$ ipython --no-banner

In [1]: import numpy as np

In [2]: np.set_printoptions(suppress=True, linewidth=140)

In [3]: m1 = np.load("case18.npy")

In [4]: print(m1)
[[ 0.    0.11 -1.21  0.66  0.88  0.66 -0.11]
 [ 0.    0.05 -0.55  0.3   0.4   0.3  -0.05]
 [ 0.   -0.05  0.55 -0.3  -0.4  -0.3   0.05]]

In [5]: rank = np.linalg.matrix_rank(m1)

In [6]: print(rank)
1

In [7]: null = np.linalg.svd(m1)[2][rank:].T

In [8]: print(null.shape)
(7, 6)

In [9]: print([int(np.linalg.matrix_rank(m1[:i])) for i in range(1, len(m1) + 1)])
[1, 1, 1]

In [10]: print([int(np.linalg.matrix_rank(m1[:, :j + 1])) for j in range(7)])
[0, 1, 1, 1, 1, 1, 1]

In [11]: print(np.linalg.matrix_rank(m1.T @ m1), np.linalg.matrix_rank(m1 @ m1.T))
1 1

In [12]: print(np.round(m1 @ null, 3) + 0)
[[0. 0. 0. 0. 0. 0.]
 [0. 0. 0. 0. 0. 0.]
 [0. 0. 0. 0. 0. 0.]]

In [13]: other = m1 / np.sqrt((m1 ** 2).mean(axis=1, keepdims=True))

In [14]: print(np.round(np.linalg.norm(other, axis=1), 3))
[2.646 2.646 2.646]

In [15]: print(np.linalg.matrix_rank(m1 - m1.mean(axis=1, keepdims=True)))
1

In [16]: print(np.linalg.matrix_rank(other) == np.linalg.matrix_rank(m1))
True

In [17]: print(other[1].round(3))
[ 0.     0.164 -1.808  0.986  1.315  0.986 -0.164]

In [18]: rng = np.random.default_rng(35)

In [19]: other = m1 + rng.integers(-2, 3, (3, 1)) @ rng.integers(-2, 3, (1, 7))

In [20]: print(other)
[[ 0.   -3.89 -5.21  2.66 -3.12  4.66  3.89]
 [ 0.   -1.95 -2.55  1.3  -1.6   2.3   1.95]
 [ 0.    3.95  4.55 -2.3   3.6  -4.3  -3.95]]

In [21]: print(np.round(other - m1, 3))
[[ 0. -4. -4.  2. -4.  4.  4.]
 [ 0. -2. -2.  1. -2.  2.  2.]
 [ 0.  4.  4. -2.  4. -4. -4.]]

In [22]: print(np.linalg.matrix_rank(other - m1, tol=1e-8))
1

In [23]: mat = np.array([[1, 0, 1, 0, 1, 0],
    ...:     [1, 0, 1, 0, 1, 0],
    ...:     [0, 2, 0, 2, 0, 2],
    ...:     [1, 0, 1, 0, 1, 0],
    ...:     [1, 0, 1, 0, 1, 0],
    ...:     [0, 2, 0, 2, 0, 2]])

In [24]: print(np.linalg.matrix_rank(mat, rtol=0.1))
2

In [25]: print(round(float(np.linalg.norm(mat, 2) / np.linalg.norm(mat)), 3))
0.816

In [26]: other = mat + rng.integers(-2, 3, (6, 2)) @ rng.integers(-2, 3, (2, 6))

In [27]: print(other)
[[-1  4 -3  4  1  4]
 [-1  2  1 -2  0  1]
 [ 0  0  4 -4 -1 -1]
 [ 1 -2  5 -6  0 -3]
 [ 3 -4  5 -4  1 -4]
 [ 4 -4  4  0  1 -3]]

In [28]: print(np.abs(other - mat).sum(axis=1))
[18  8 16 16 18 22]

In [29]: print(other - mat)
[[-2  4 -4  4  0  4]
 [-2  2  0 -2 -1  1]
 [ 0 -2  4 -6 -1 -3]
 [ 0 -2  4 -6 -1 -3]
 [ 2 -4  4 -4  0 -4]
 [ 4 -6  4 -2  1 -5]]

In [30]: th = np.radians(15)

In [31]: Rm = np.eye(7)

In [32]: Rm[1, 1] = Rm[2, 2] = np.cos(th)

In [33]: Rm[1, 2], Rm[2, 1] = -np.sin(th), np.sin(th)

In [34]: print(Rm.round(3))
[[ 1.     0.     0.     0.     0.     0.     0.   ]
 [ 0.     0.966 -0.259  0.     0.     0.     0.   ]
 [ 0.     0.259  0.966  0.     0.     0.     0.   ]
 [ 0.     0.     0.     1.     0.     0.     0.   ]
 [ 0.     0.     0.     0.     1.     0.     0.   ]
 [ 0.     0.     0.     0.     0.     1.     0.   ]
 [ 0.     0.     0.     0.     0.     0.     1.   ]]

In [35]: other = m1 @ Rm.T

In [36]: print(round(float(np.linalg.det(Rm)), 3), round(np.trace(Rm), 3))
1.0 6.932

In [37]: print(np.allclose(m1 @ m1.T, other @ other.T))
True

In [38]: x = np.array([-1, 2, -1, 1, 1, 2, 2])

In [39]: print([p for p in range(1, 25) if np.allclose(np.linalg.matrix_power(Rm, p), np.eye(7))])
[24]

In [40]: print(np.round(np.linalg.inv(Rm), 3))
[[ 1.     0.     0.     0.     0.     0.     0.   ]
 [ 0.     0.966  0.259  0.     0.     0.     0.   ]
 [ 0.    -0.259  0.966  0.     0.     0.     0.   ]
 [ 0.     0.     0.     1.     0.     0.     0.   ]
 [ 0.     0.     0.     0.     1.     0.     0.   ]
 [ 0.     0.     0.     0.     0.     1.     0.   ]
 [ 0.     0.     0.     0.     0.     0.     1.   ]]

In [41]: print(np.round(np.linalg.det(Rm), 3))
1.0

In [42]: print(7 - np.linalg.matrix_rank(Rm - np.eye(7), tol=1e-8))
5

In [43]: print(np.round(np.abs(np.linalg.eigvals(Rm)), 3))
[1. 1. 1. 1. 1. 1. 1.]

In [44]: left, sig, Vh = np.linalg.svd(mat)

In [45]: print(sig.round(3) + 0)
[4.899 3.464 0.    0.    0.    0.   ]

In [46]: print(np.argmax(sig[:-1] / (sig[1:] + 1e-6)) + 1)
2

In [47]: other = left[:, :2] @ np.diag(sig[:2]) @ Vh[:2]

In [48]: print(other.round(3) + 0)
[[1. 0. 1. 0. 1. 0.]
 [1. 0. 1. 0. 1. 0.]
 [0. 2. 0. 2. 0. 2.]
 [1. 0. 1. 0. 1. 0.]
 [1. 0. 1. 0. 1. 0.]
 [0. 2. 0. 2. 0. 2.]]

In [49]: print(round(np.abs(mat - other).max(), 3))
0.0

In [50]: print(np.round(np.linalg.norm(mat - other) / np.linalg.norm(mat), 3))
0.0

In [51]: print(np.linalg.matrix_rank(mat, rtol=0.05))
2

In [52]: th = rng.uniform(0, 2 * np.pi, 21)

In [53]: Q, _ = np.linalg.qr(np.array([[0.3, 0.7], [-0.6, 1.1], [0.5, 1.1]]))

In [54]: M = 10 * np.c_[np.cos(th), np.sin(th)] @ Q.T

In [55]: print(M.round(3))
[[ 5.016 -2.848  8.169]
 [ 4.954 -3.198  8.077]
 [-5.182  1.597 -8.402]
 [ 5.035  3.165  8.039]
 [-5.183 -2.032 -8.307]
 [ 0.948 -9.792  1.791]
 [-1.535 -9.629 -2.219]
 [ 0.869  9.897  1.138]
 [-3.626 -7.41  -5.652]
 [-2.673  8.501 -4.538]
 [-2.517  8.674 -4.292]
 [-4.542 -5.263 -7.188]
 [-4.98   3.055 -8.116]
 [ 4.784  4.397  7.601]
 [-5.249 -1.112 -8.439]
 [ 3.791  7.106  5.927]
 [-1.073 -9.833 -1.469]
 [-5.233  0.956 -8.468]
 [ 5.063  2.99   8.089]
 [ 1.605  9.59   2.334]
 [ 2.854 -8.281  4.825]]

In [56]: C2 = np.cov(M, rowvar=False)

In [57]: print(C2.round(3))
[[16.614  2.98  26.725]
 [ 2.98  44.96   3.609]
 [26.725  3.609 43.02 ]]

In [58]: print(C2.shape)
(3, 3)

In [59]: print(np.round(M.std(axis=0), 3))
[3.978 6.544 6.401]

In [60]: print(np.round(np.polyfit(M[:, 1], M[:, 0], 1), 3))
[ 0.066 -0.329]

In [61]: vals, V = np.linalg.eigh(C2)

In [62]: print((vals > 1e-8).sum(), (vals < -1e-8).sum())
2 0

In [63]: print(np.round(np.linalg.eigvalsh(C2 + -2 * np.eye(3)), 3))
[-2.    41.624 58.969]

In [64]: print(np.round(V @ np.diag(vals) @ V.T, 3))
[[16.614  2.98  26.725]
 [ 2.98  44.96   3.609]
 [26.725  3.609 43.02 ]]

In [65]: print(round(vals.sum(), 3), np.round(np.trace(C2), 3))
104.594 104.594

In [66]: print(np.round(V.T @ V, 3) + 0)
[[1. 0. 0.]
 [0. 1. 0.]
 [0. 0. 1.]]

In [67]: print(np.round(np.abs(V[:, -1]), 3))
[0.509 0.278 0.814]

In [68]: print(np.round(np.linalg.svd(C2, compute_uv=False), 3) + 0)
[60.969 43.624  0.   ]

In [69]: print(vals.round(3) + 0)
[ 0.    43.624 60.969]

In [70]: print(np.round(np.linalg.eigvalsh(C2 @ C2), 3) + 0)
[   0.    1903.067 3717.268]

In [71]: left, sig, Vh = np.linalg.svd(M)

In [72]: V = Vh[:(sig > 1e-8).sum()]

In [73]: x = M[6] + -2 * M[14] + rng.integers(2) * np.eye(3)[1]

In [74]: print(x.round(3))
[ 8.963 -7.405 14.658]

In [75]: print(np.round(np.diag(V.T @ V), 3))
[0.278 1.    0.722]

In [76]: print(np.round(V.T @ V, 3))
[[ 0.278  0.012  0.448]
 [ 0.012  1.    -0.007]
 [ 0.448 -0.007  0.722]]

In [77]: cent = M[[7, 15]].astype(float)

In [78]: for _ in range(3):
    ...:     labels = np.linalg.norm(M[:, None] - cent, axis=-1).argmin(axis=1)
    ...:     cent = np.array([M[labels == j].mean(axis=0) for j in range(2)])
    ...: 

In [79]: print(labels)
[1 1 0 1 0 1 1 0 0 0 0 0 0 1 0 1 1 0 1 0 1]

In [80]: print(cent.round(3))
[[-3.337  2.405 -5.448]
 [ 2.984 -2.592  4.883]]

In [81]: K = np.loadtxt("dump.csv", delimiter=",")

In [82]: print(K)
[[-2.215  7.085  2.381 -6.263]
 [-6.061  7.851  0.678  1.076]
 [ 6.552 -0.657 -4.586  5.967]
 [-9.608 -0.948  1.01  -2.402]
 [-0.235  4.634  8.769 -1.252]
 [ 4.732 -1.381 -5.036  7.095]
 [-0.381  7.632  3.292 -5.547]
 [ 8.079 -4.768 -3.397  0.683]
 [-0.662 -7.156 -6.882 -0.996]
 [-5.85  -3.999 -5.518 -4.397]
 [-6.149 -2.542  0.488 -7.449]
 [-2.179  5.389  6.257 -5.202]
 [-8.547  0.767  4.718 -2.025]
 [ 5.818 -4.116 -6.633  2.284]
 [ 0.508 -9.559 -2.616  1.236]
 [-8.258  0.074 -0.526 -5.614]
 [ 9.409  0.685 -3.189  0.913]
 [-3.192  6.337 -5.673  4.179]
 [ 2.666  8.383  4.656 -0.972]
 [ 3.203 -0.06   7.221  6.132]
 [ 0.44   6.984 -4.037  5.893]
 [ 6.004  6.523  4.373 -1.513]
 [ 6.618  2.738 -1.057  6.899]
 [-0.53  -9.701 -2.359 -0.205]
 [ 4.604 -8.597  1.942  1.065]
 [-2.722  0.085 -8.241  4.966]
 [ 3.718  1.902  1.69  -8.927]]

In [83]: C2 = np.cov(K, rowvar=False)

In [84]: print(np.round(K.std(axis=0), 3))
[5.288 5.456 4.597 4.54 ]
